$ python -q
>>> import numpy as np
>>> np.set_printoptions(precision=2, suppress=True, linewidth=100, floatmode="fixed")
>>> q, _ = np.linalg.qr(np.array([[-0.1], [-0.4]]))
>>> feats = q @ q.T
>>> print(feats)
[[0.06 0.24]
 [0.24 0.94]]
>>> # projection: eigenvalues are 0 or 1
>>> hat = np.triu(np.array([[2, 7], [6, 3]]), 1) + np.eye(2)
>>> other = hat @ feats @ np.linalg.inv(hat)
>>> print(other)
[[ 1.71 -5.12]
 [ 0.24 -0.71]]
>>> hat @ feats - feats @ hat
array([[ 1.65,  6.18],
       [ 0.00, -1.65]])
>>> np.round(np.poly(other), 2) + 0
array([ 1.00, -1.00,  0.00])
>>> np.round(np.linalg.eigvals(feats).sum().real, 2)
np.float64(1.0)
>>> w, V = np.linalg.eigh(feats)
>>> print(np.unique(w.round(6) + 0, return_counts=True)[1])
[1 1]
>>> np.abs(V[:, -1]).round(6).argmax()
np.int64(1)
>>> V @ np.diag(w) @ V.T
array([[0.06, 0.24],
       [0.24, 0.94]])
>>> print(np.round(V.T @ feats @ V, 2) + 0)
[[0.00 0.00]
 [0.00 1.00]]
>>> np.round(np.linalg.svd(feats, compute_uv=False), 2) + 0
array([1.00, 0.00])
>>> print(w.round(2) + 0)
[0.00 1.00]
>>> print(round(w.sum(), 2), round(float(np.trace(feats)), 2))
1.0 1.0
>>> r = np.linalg.matrix_rank(feats)
>>> r
np.int64(1)
>>> null = np.linalg.svd(feats)[2][r:].T
>>> [int(np.linalg.matrix_rank(feats[:, :j + 1])) for j in range(2)]
[1, 1]
>>> [int(np.linalg.matrix_rank(feats[:i])) for i in range(1, len(feats) + 1)]
[1, 1]
>>> [int(np.linalg.matrix_rank(np.delete(feats, i, axis=0))) for i in range(2)]
[1, 1]
>>> np.allclose(feats @ null, 0)
True
>>> null[:, 0] / null[np.abs(null[:, 0]).round(6).argmax(), 0]
array([ 1.00, -0.25])
>>> print(feats @ null)
[[0.00]
 [0.00]]
>>> null @ null.T
array([[ 0.94, -0.24],
       [-0.24,  0.06]])
>>> null.shape
(2, 1)
>>> X = np.loadtxt("data.csv", delimiter=",")
>>> X
array([[50.73, 38.50, 10.69, 49.12, -0.05],
       [50.08, 40.99, 10.60, 49.15, -0.33],
       [48.85, 39.89,  8.42, 48.97, -1.04],
       [51.04, 40.04,  9.70, 49.92,  0.02],
       [48.57, 41.58, 10.74, 50.21, -1.28],
       [51.09, 41.55, 10.30, 50.27, -0.06],
       [50.89, 40.20,  9.94, 51.45, -0.31],
       [48.51, 40.17, 10.62, 49.74, -1.74],
       [52.01, 39.25, 11.91, 50.13,  0.31],
       [49.44, 40.66,  9.93, 48.47,  1.17],
       [49.16, 40.35, 11.71, 51.82,  1.93],
       [51.15, 38.83,  8.12, 49.85,  0.49],
       [50.05, 41.74, 11.46, 49.96, -0.41],
       [49.63, 37.59,  9.92, 49.00, -0.32],
       [49.55, 38.98,  8.64, 50.71,  0.19],
       [49.13, 39.57,  8.81, 50.27, -0.49]])
>>> blk = np.stack([X, -3 * X, X[::-1]])
>>> print(blk.shape)
(3, 16, 5)
>>> np.linalg.norm(blk, axis=(1, 2))
array([327.41, 982.22, 327.41])
>>> Ac = X - X.mean(axis=0)
>>> V = np.linalg.svd(Ac)[2][:1]
>>> other = Ac - Ac @ V.T @ V
>>> np.linalg.norm(other, axis=1).round(6).argmax()
np.int64(8)
>>> print(np.round(np.diag(V.T @ V), 2) + 0)
[0.00 0.48 0.45 0.06 0.00]
>>> np.round(np.linalg.norm(other) / np.linalg.norm(Ac), 2)
np.float64(0.8)
>>> F = np.load("m.npy")
>>> F
array([[0, 0, 1, 0, 0, 0],
       [1, 0, 0, 0, 0, 0],
       [0, 1, 0, 0, 0, 0],
       [0, 0, 0, 1, 0, 0],
       [0, 0, 0, 0, 1, 0],
       [0, 0, 0, 0, 0, 1]])
>>> # keeps lengths
>>> np.abs(np.linalg.svd(X)[2][-1])
array([0.07, 0.48, 0.33, 0.39, 0.71])
>>> print(round(np.linalg.norm(X, 2) / np.linalg.norm(X), 2))
1.0
>>> np.linalg.cond(X) > 100
np.True_
>>> np.sort(np.linalg.eigvals(F).real)
array([-0.50, -0.50,  1.00,  1.00,  1.00,  1.00])
>>> (F != 0).astype(int)
array([[0, 0, 1, 0, 0, 0],
       [1, 0, 0, 0, 0, 0],
       [0, 1, 0, 0, 0, 0],
       [0, 0, 0, 1, 0, 0],
       [0, 0, 0, 0, 1, 0],
       [0, 0, 0, 0, 0, 1]])
>>> vec = np.array([2, 1, 2, 1, 0, 2])
>>> 6 - np.linalg.matrix_rank(F - np.eye(6), tol=1e-8)
np.int64(4)
>>> F.T @ (F @ vec)
array([2, 1, 2, 1, 0, 2])
>>> [p for p in range(1, 25) if np.allclose(np.linalg.matrix_power(F, p), np.eye(6))]
[3, 6, 9, 12, 15, 18, 21, 24]
>>> np.abs(np.linalg.eigvals(F))
array([1.00, 1.00, 1.00, 1.00, 1.00, 1.00])
>>> print(np.linalg.inv(F))
[[0.00 1.00 0.00 0.00 0.00 0.00]
 [0.00 0.00 1.00 0.00 0.00 0.00]
 [1.00 0.00 0.00 0.00 0.00 0.00]
 [0.00 0.00 0.00 1.00 0.00 0.00]
 [0.00 0.00 0.00 0.00 1.00 0.00]
 [0.00 0.00 0.00 0.00 0.00 1.00]]
>>> (F + F.T) / 2
array([[0.00, 0.50, 0.50, 0.00, 0.00, 0.00],
       [0.50, 0.00, 0.50, 0.00, 0.00, 0.00],
       [0.50, 0.50, 0.00, 0.00, 0.00, 0.00],
       [0.00, 0.00, 0.00, 1.00, 0.00, 0.00],
       [0.00, 0.00, 0.00, 0.00, 1.00, 0.00],
       [0.00, 0.00, 0.00, 0.00, 0.00, 1.00]])
>>> np.sort(np.abs(np.linalg.eigvals(F)))
array([1.00, 1.00, 1.00, 1.00, 1.00, 1.00])
>>> F.inv()
Traceback (most recent call last):
  File "<python-input-58>", line 1, in <module>
    F.inv()
    ^^^^^
AttributeError: 'numpy.ndarray' object has no attribute 'inv'
>>> print(np.allclose(F @ F.T, F.T @ F))
True
>>> (F - F.T) / 2
array([[ 0.00, -0.50,  0.50,  0.00,  0.00,  0.00],
       [ 0.50,  0.00, -0.50,  0.00,  0.00,  0.00],
       [-0.50,  0.50,  0.00,  0.00,  0.00,  0.00],
       [ 0.00,  0.00,  0.00,  0.00,  0.00,  0.00],
       [ 0.00,  0.00,  0.00,  0.00,  0.00,  0.00],
       [ 0.00,  0.00,  0.00,  0.00,  0.00,  0.00]])
